In [1]: import numpy as np

In [2]: np.set_printoptions(precision=2, suppress=True, linewidth=120)

In [3]: mat = np.load("layer0.npy")

In [4]: mat
Out[4]: 
array([[0, 1],
       [1, 0]])

In [5]: # keeps lengths

In [6]: r0 = np.array([4, -4])

In [7]: np.convolve(mat[0], r0)
Out[7]: array([ 0,  4, -4])

In [8]: x = np.array([0, 7])

In [9]: mat.T @ (mat @ x)
Out[9]: array([0, 7])

In [10]: round(np.linalg.norm(x), 2), np.round(np.linalg.norm(mat @ x), 2)
Out[10]: (np.float64(7.0), np.float64(7.0))

In [11]: np.sort(np.abs(np.degrees(np.angle(np.linalg.eigvals(mat)))))
Out[11]: array([  0., 180.])

In [12]: Uu, sigma, VT = np.linalg.svd(mat, full_matrices=False)

In [13]: np.allclose(Uu * sigma @ VT, mat)
Out[13]: True

In [14]: Uu.T @ Uu
Out[14]: 
array([[1., 0.],
       [0., 1.]])

In [15]: Uu.T @ mat @ VT.T
Out[15]: 
array([[1., 0.],
       [0., 1.]])

In [16]: VT @ VT.T
Out[16]: 
array([[1., 0.],
       [0., 1.]])

In [17]: round(np.sqrt((sigma ** 2).sum()), 2), round(float(np.linalg.norm(mat)), 2)
Out[17]: (np.float64(1.41), 1.41)

In [18]: W0 = np.array([[0.1, 1.2, -0.5, 0.5, 1.3],
    ...:     [-0.7, 1.2, 0.3, -2.8, 0.0],
    ...:     [0.9, -0.5, 1.4, 0.1, -1.0],
    ...:     [0.0, -0.6, 1.0, 0.7, -0.6]])

In [19]: rng = np.random.default_rng(4611)

In [20]: W0[2] = W0[1] + 0.3 * rng.normal(size=5)

In [21]: W0
Out[21]: 
array([[ 0.1 ,  1.2 , -0.5 ,  0.5 ,  1.3 ],
       [-0.7 ,  1.2 ,  0.3 , -2.8 ,  0.  ],
       [-0.94,  1.05,  0.14, -3.03, -0.26],
       [ 0.  , -0.6 ,  1.  ,  0.7 , -0.6 ]])

In [22]: out = W0 / np.linalg.norm(W0, axis=1)
---------------------------------------------------------------------------
ValueError                                Traceback (most recent call last)
Cell In[22], line 1
----> 1 out = W0 / np.linalg.norm(W0, axis=1)

ValueError: operands could not be broadcast together with shapes (4,5) (4,) 

In [23]: out = W0 / np.linalg.norm(W0, axis=1, keepdims=True)

In [24]: cov = out @ out.T

In [25]: (np.abs(cov) > 0.9).astype(int)
Out[25]: 
array([[1, 0, 0, 0],
       [0, 1, 1, 0],
       [0, 1, 1, 0],
       [0, 0, 0, 1]])

In [26]: cov[1]
Out[26]: array([-0.03,  1.  ,  0.99, -0.51])

In [27]: round(np.degrees(np.arccos(np.clip(cov[1, 3], -1, 1))), 2)
Out[27]: np.float64(120.65)
